$ ipython --no-banner

In [1]: import numpy as np

In [2]: from numpy import linalg as LA

In [3]: np.set_printoptions(precision=2, suppress=True, linewidth=120, sign=" ")

In [4]: K = np.load("a.npy")

In [5]: K
Out[5]: 
array([[ 1.  ,  0.  ,  0.  ],
       [ 0.  ,  0.5 , -0.87],
       [ 0.  ,  0.87,  0.5 ]])

In [6]: x0 = np.array([-7, 5, -9])

In [7]: np.abs(LA.eigvals(K))
Out[7]: array([ 1.,  1.,  1.])

In [8]: 3 - LA.matrix_rank(K - np.eye(3), tol=1e-8)
Out[8]: np.int64(1)

In [9]: [p for p in range(1, 25) if np.allclose(LA.matrix_power(K, p), np.eye(3))]
Out[9]: [6, 12, 18, 24]

In [10]: K.T @ (K @ x0)
Out[10]: array([-7.,  5., -9.])

In [11]: np.sort(np.abs(np.degrees(np.angle(LA.eigvals(K)))))
Out[11]: array([  0.,  60.,  60.])

In [12]: (LA.matrix_power((K != 0) + (K.T != 0) + np.eye(3), 3) > 0).astype(int)
Out[12]: 
array([[ 1,  0,  0],
       [ 0,  1,  1],
       [ 0,  1,  1]])

In [13]: np.sort(LA.eigvals(K).real)
Out[13]: array([ 0.5,  0.5,  1. ])

In [14]: round(LA.det(K), 2)
Out[14]: np.float64(1.0)

In [15]: K @ K
Out[15]: 
array([[ 1.  ,  0.  ,  0.  ],
       [ 0.  , -0.5 , -0.87],
       [ 0.  ,  0.87, -0.5 ]])

In [16]: other = LA.inv(K)

In [17]: (np.abs(other) > 1e-9).astype(int)
Out[17]: 
array([[ 1,  0,  0],
       [ 0,  1,  1],
       [ 0,  1,  1]])

In [18]: np.allclose(other, K.T)
Out[18]: True

In [19]: other = np.array([[2, 0], [3, 2]])

In [20]: basis = np.kron(other, K)

In [21]: LA.matrix_rank(basis)
Out[21]: np.int64(6)

In [22]: basis.shape
Out[22]: (6, 6)

In [23]: round(LA.norm(basis, 2), 2), np.round(LA.norm(other, 2) * LA.norm(K, 2), 2)
Out[23]: (np.float64(4.0), np.float64(4.0))

In [24]: J = np.loadtxt("x.csv", delimiter=",")

In [25]: J
Out[25]: 
array([[ 1.,  0.,  0.],
       [ 0.,  2.,  0.],
       [ 0.,  0.,  3.]])

In [26]: other = J / LA.norm(J, axis=1, keepdims=True)

In [27]: C2 = other @ other.T

In [28]: C2
Out[28]: 
array([[ 1.,  0.,  0.],
       [ 0.,  1.,  0.],
       [ 0.,  0.,  1.]])

In [29]: (np.abs(C2) > 0.9).astype(int)
Out[29]: 
array([[ 1,  0,  0],
       [ 0,  1,  0],
       [ 0,  0,  1]])

In [30]: (C2 - 2 * np.eye(3)).round(6).argmax(axis=1)
Out[30]: array([ 1,  0,  0])

In [31]: np.argwhere(np.triu(np.abs(C2) > 0.95, 1))
Out[31]: array([], shape=(0, 2), dtype=int64)

In [32]: C2[0]
Out[32]: array([ 1.,  0.,  0.])
